% python3 -q
>>> import numpy as np
>>> np.set_printoptions(precision=1, suppress=True, linewidth=140)
>>> def rd(a):
...     return np.round(a, 1) + 0
... 
>>> m1 = np.array([[0, 1, -4, 0], [-1, 0, 7, 7], [4, -7, 0, -9], [0, -7, 9, 0]])
>>> x0 = np.array([2, 4, -1, 3])
>>> rd(np.linalg.det(m1))
np.float64(361.0)
>>> rd(np.linalg.eigvals(m1).real)
array([0., 0., 0., 0.])
>>> O = np.linalg.solve(np.eye(4) - m1, np.eye(4) + m1)
>>> rd(np.linalg.det(O))
np.float64(1.0)
>>> rd(O @ O.T)
array([[1., 0., 0., 0.],
       [0., 1., 0., 0.],
       [0., 0., 1., 0.],
       [0., 0., 0., 1.]])
>>> proj = np.triu(np.array([[1, 1, 1, 1], [0, -2, -1, 1], [1, -1, 1, -2], [0, -1, -1, 1]]), 1) + np.eye(4)
>>> B = proj @ m1 @ np.linalg.inv(proj)
>>> B
array([[  3., -16.,  -7.,  -3.],
       [ -5.,   5.,  26.,  68.],
       [  4.,   3., -19., -54.],
       [  0.,  -7.,   2.,  11.]])
>>> np.trace(B), np.trace(m1)
(np.float64(0.0), np.int64(0))
>>> np.linalg.matrix_rank(B)
np.int64(4)
>>> proj @ m1 - m1 @ proj
array([[  3., -14.,  17., -11.],
       [ -4.,   1.,  10.,  24.],
       [  0.,  10., -29.,   3.],
       [  0.,   0.,  -7.,  25.]])
>>> rd(np.poly(B))
array([  1.,   0., 196.,   0., 361.])
>>> K = np.array([[1, -1, 1, -1], [1, 0, 0, 0], [1, 1, 1, 1]])
>>> K[1] @ K[0]
np.int64(1)
>>> B = K / np.sqrt((K ** 2).mean(axis=1, keepdims=True))
>>> np.linalg.matrix_rank(B) == np.linalg.matrix_rank(K)
np.True_
>>> np.linalg.matrix_rank(K - K.mean(axis=1, keepdims=True))
np.int64(2)
>>> rd(np.linalg.norm(B, axis=1))
array([2., 2., 2.])
>>> def softmax(z):
...     e = np.exp(z - z.max(axis=-1, keepdims=True))
...     return e / e.sum(axis=-1, keepdims=True)
... 
>>> rd(softmax(K[0]))
array([0.4, 0.1, 0.4, 0.1])
>>> S = K @ K.T / np.sqrt(4)
>>> rd(softmax(S + np.triu(np.full(S.shape, -np.inf), 1)))
array([[1. , 0. , 0. ],
       [0.5, 0.5, 0. ],
       [0.1, 0.2, 0.7]])
>>> rd(softmax(S))
array([[0.7, 0.2, 0.1],
       [0.3, 0.3, 0.3],
       [0.1, 0.2, 0.7]])
>>> x0 = np.array([-1, -1, 1, 3])
>>> K @ np.eye(4)[3]
array([-1.,  0.,  1.])
>>> K @ (2 * x0)
array([-4, -2,  4])
>>> (K * x0).sum(axis=1)
array([-2, -1,  2])
>>> np.sign((K @ x0).round(6))
array([-1, -1,  1])
>>> np.einsum("ij,j->i", K, x0)
array([-2, -1,  2])
>>> K * x0
array([[-1,  1,  1, -3],
       [-1,  0,  0,  0],
       [-1, -1,  1,  3]])
>>> B = K[0, 0] * K[1:] - np.outer(K[1:, 0], K[0])
>>> B
array([[ 0,  1, -1,  1],
       [ 0,  2,  0,  2]])
>>> K[:, 0] / K[0, 0]
array([1., 1., 1.])
>>> np.flatnonzero(~B.round(6).any(axis=1))
array([], dtype=int64)
>>> np.linalg.matrix_rank(B), np.linalg.matrix_rank(K)
(np.int64(2), np.int64(3))
